>>> import numpy as np
>>> from numpy import linalg as LA
>>> np.set_printoptions(precision=2, suppress=True, linewidth=160, legacy="1.25")
>>> tidy = lambda a: np.round(a, 2) + 0
>>> W2 = np.sign(np.array([[-1, -2, 0, 2], [-1, 2, 1, 1], [1, -2, 1, -1], [0, 1, 2, -2]]))
>>> B = (np.tril(W2, -1) + np.eye(4)) @ (np.triu(W2, 1) + np.eye(4))
>>> ev = np.array([-2, 0, 0, 1])
>>> K = np.rint(B * ev @ LA.inv(B)) + 0
>>> K
array([[-11., -14.,  -5.,   7.],
       [ 10.,  12.,   4.,  -6.],
       [ -9., -10.,  -3.,   5.],
       [ -1.,  -2.,  -1.,   1.]])
>>> vec = np.array([1, -1, 3, -1])
>>> h = np.maximum(K @ vec, 0)
>>> K.T @ h
array([160., 192.,  64., -96.])
>>> print(np.maximum(K @ vec, 0) - np.maximum(-K @ vec, 0))
[-19.  16. -13.  -3.]
>>> np.maximum(K @ (3 * vec), 0)
array([ 0., 48.,  0.,  0.])
>>> left, s, Vt = LA.svd(K)
>>> tidy(s)
array([30.13,  1.16,  0.  ,  0.  ])
>>> B = left[:, :2] @ np.diag(s[:2]) @ Vt[:2]
>>> tidy(LA.norm(K - B) / LA.norm(K))
0.0
>>> tidy(B)
array([[-11., -14.,  -5.,   7.],
       [ 10.,  12.,   4.,  -6.],
       [ -9., -10.,  -3.,   5.],
       [ -1.,  -2.,  -1.,   1.]])
>>> tidy(np.abs(K - B).max())
0.0
>>> m1 = np.array([[2, 1, 9, 3], [6, 3, 2, 4], [4, 2, -9, -9], [4, 5, -1, 2]])
>>> m1[-1] = m1[0] + 4 * m1[1]
>>> m1
array([[ 2,  1,  9,  3],
       [ 6,  3,  2,  4],
       [ 4,  2, -9, -9],
       [26, 13, 17, 19]])
>>> LA.matrix_rank(m1, rtol=0.1)
3
>>> print(tidy(LA.norm(m1, 2) / LA.norm(m1)))
0.94
>>> [round(float(x), 2) for x in LA.svd(m1, compute_uv=False)[:3]]
[40.48, 13.45, 4.18]
>>> u, v = m1[2], m1[3]
>>> u @ u
182
>>> pr = (u @ v) / (u @ u) * u
>>> tidy(v - pr)
array([30.26, 15.13,  7.41,  9.41])
>>> tidy(LA.norm(u + v) ** 2 + LA.norm(u - v) ** 2)
3354.0
>>> (v - pr) @ u
0.0
>>> np.outer(u, v)
array([[ 104,   52,   68,   76],
       [  52,   26,   34,   38],
       [-234, -117, -153, -171],
       [-234, -117, -153, -171]])
>>> LA.matrix_rank(np.outer(u, v))
1
>>> def softmax(z):
...     e = np.exp(z - z.max(axis=-1, keepdims=True))
...     return e / e.sum(axis=-1, keepdims=True)
... 
>>> print(tidy(softmax(m1).sum(axis=1)))
[1. 1. 1. 1.]
>>> tidy(softmax(10 * m1[3]))
array([1., 0., 0., 0.])
>>> tidy(softmax(m1[3]))
array([1., 0., 0., 0.])
>>> scores = m1 @ m1.T / np.sqrt(4)
>>> softmax(scores)[3] @ m1
array([26., 13., 17., 19.])
>>> softmax(scores).round(6).argmax(axis=1)
array([3, 3, 2, 3])
>>> tidy(softmax(scores + np.triu(np.full(scores.shape, -np.inf), 1)))
array([[1., 0., 0., 0.],
       [0., 1., 0., 0.],
       [0., 0., 1., 0.],
       [0., 0., 0., 1.]])
>>> J = np.load("layer3.npy")
>>> J
array([[0., 2.],
       [2., 0.]])
>>> B = J / LA.norm(J, axis=1, keepdims=True)
>>> gram = B @ B.T
>>> print((gram - 2 * np.eye(2)).round(6).argmax(axis=1))
[1 0]
>>> tidy(LA.norm(B, axis=1))
array([1., 1.])
>>> print(np.argwhere(np.triu(np.abs(gram) > 0.95, 1)))
[]
>>> B = LA.inv(J)
>>> tidy(LA.det(J) * B)
array([[ 0., -2.],
       [-2.,  0.]])
>>> print(tidy(LA.det(J) * LA.det(B)))
1.0
>>> np.allclose(B, J.T)
False
>>> (np.abs(B) > 1e-9).astype(int)
array([[0, 1],
       [1, 0]])
>>> tidy(LA.inv(B))
array([[0., 2.],
       [2., 0.]])
>>> tidy(LA.slogdet(J)[0])
-1.0
